$ python3 -q
>>> import numpy as np
>>> import numpy.linalg as la
>>> np.set_printoptions(suppress=True, linewidth=120)
>>> def rnd(a):
...     return np.round(a, 3) + 0
... 
>>> feats = np.array([[1, 9, -1, -2, 5, -4],
...     [0, 4, -7, -9, -3, 6],
...     [0, 0, -5, -4, -6, 6],
...     [0, 0, 0, -9, 5, -5],
...     [0, 0, 0, 0, 0, 0],
...     [0, 0, 0, 0, 0, 3]])
>>> vec = np.array([2, 1, 0, 3, 2, 0])
>>> np.sign((feats @ vec).round(6))
array([ 1, -1, -1, -1,  0,  0])
>>> la.norm(feats @ vec) <= la.norm(feats, 2) * la.norm(vec) + 1e-9
np.True_
>>> feats @ (2 * vec)
array([ 30, -58, -48, -34,   0,   0])
>>> (feats * vec).sum(axis=1)
array([ 15, -29, -24, -17,   0,   0])
>>> rng = np.random.default_rng(44)
>>> idx = rng.permutation(6)
>>> print(idx)
[3 0 2 5 4 1]
>>> other = feats[idx][:, idx]
>>> rnd(np.sort(np.abs(la.eigvals(other))))
array([0., 1., 3., 4., 5., 9.])
>>> U, sig, Vh = la.svd(feats)
>>> V = Vh[:(sig > 1e-8).sum()]
>>> vec = feats[4] + 4 * feats[1] + rng.integers(2) * np.eye(6)[3]
>>> vec
array([  0.,  16., -28., -35., -12.,  24.])
>>> la.matrix_rank(np.vstack([feats, vec]))
np.int64(6)
>>> print(rnd(la.norm(vec - V.T @ V @ vec)))
0.172
>>> rk = la.matrix_rank(feats)
>>> rk
np.int64(5)
>>> null = la.svd(feats)[2][rk:].T
>>> [int(la.matrix_rank(feats[:i])) for i in range(1, len(feats) + 1)]
[1, 2, 3, 4, 4, 5]
>>> la.matrix_rank(feats.T @ feats), la.matrix_rank(feats @ feats.T)
(np.int64(5), np.int64(5))
>>> print(rnd(null[:, 0] / null[np.abs(null[:, 0]).round(6).argmax(), 0]))
[ 1.    -0.371 -0.695  0.235  0.423  0.   ]
>>> rnd(feats @ null)
array([[0.],
       [0.],
       [0.],
       [0.],
       [0.],
       [0.]])
>>> [int(la.matrix_rank(la.matrix_power(feats, p))) for p in range(1, 7)]
[5, 5, 5, 5, 5, 5]
>>> feats @ feats
array([[  1,  45, -59, -61, -26,  42],
       [  0,  16,   7,  73, -15,  45],
       [  0,   0,  25,  56,  10,   8],
       [  0,   0,   0,  81, -45,  30],
       [  0,   0,   0,   0,   0,   0],
       [  0,   0,   0,   0,   0,   9]])
>>> np.prod(np.diag(feats)), rnd(la.det(feats))
(np.int64(0), np.float64(0.0))
>>> la.matrix_rank(feats - feats[0, 0] * np.eye(6))
np.int64(5)
>>> data = np.load("x.npy")
>>> data
array([[  7,   8,   3,   9,   4,   2,  10,   5,   8],
       [ 10,  11,   6,  12,   7,   5,  13,   8,  11],
       [  8,   9,   4,  10,   5,   3,  11,   6,   9],
       [  8,   9,   4,  10,   5,   3,  11,   6,   9],
       [  8,   9,   4,  10,   5,   3,  11,   6,   9],
       [ -4,  -3,  -8,  -2,  -7,  -9,  -1,  -6,  -3],
       [  0,   1,  -4,   2,  -3,  -5,   3,  -2,   1],
       [ -6,  -5, -10,  -4,  -9, -11,  -3,  -8,  -5]])
>>> U, sig, Vh = la.svd(data)
>>> V = Vh[:(sig > 1e-8).sum()]
>>> vec = data[0] + 5 * data[5] + rng.integers(2) * np.eye(9)[1]
>>> print(vec)
[-13.  -6. -37.  -1. -31. -43.   5. -25.  -7.]
>>> rnd(np.diag(V.T @ V))
array([0.121, 0.161, 0.274, 0.233, 0.189, 0.392, 0.336, 0.135, 0.161])
>>> print(np.allclose(V.T @ V @ vec, vec))
False
>>> print(rnd(la.norm(vec - V.T @ V @ vec)))
0.916
>>> la.matrix_rank(np.vstack([data, vec]))
np.int64(3)
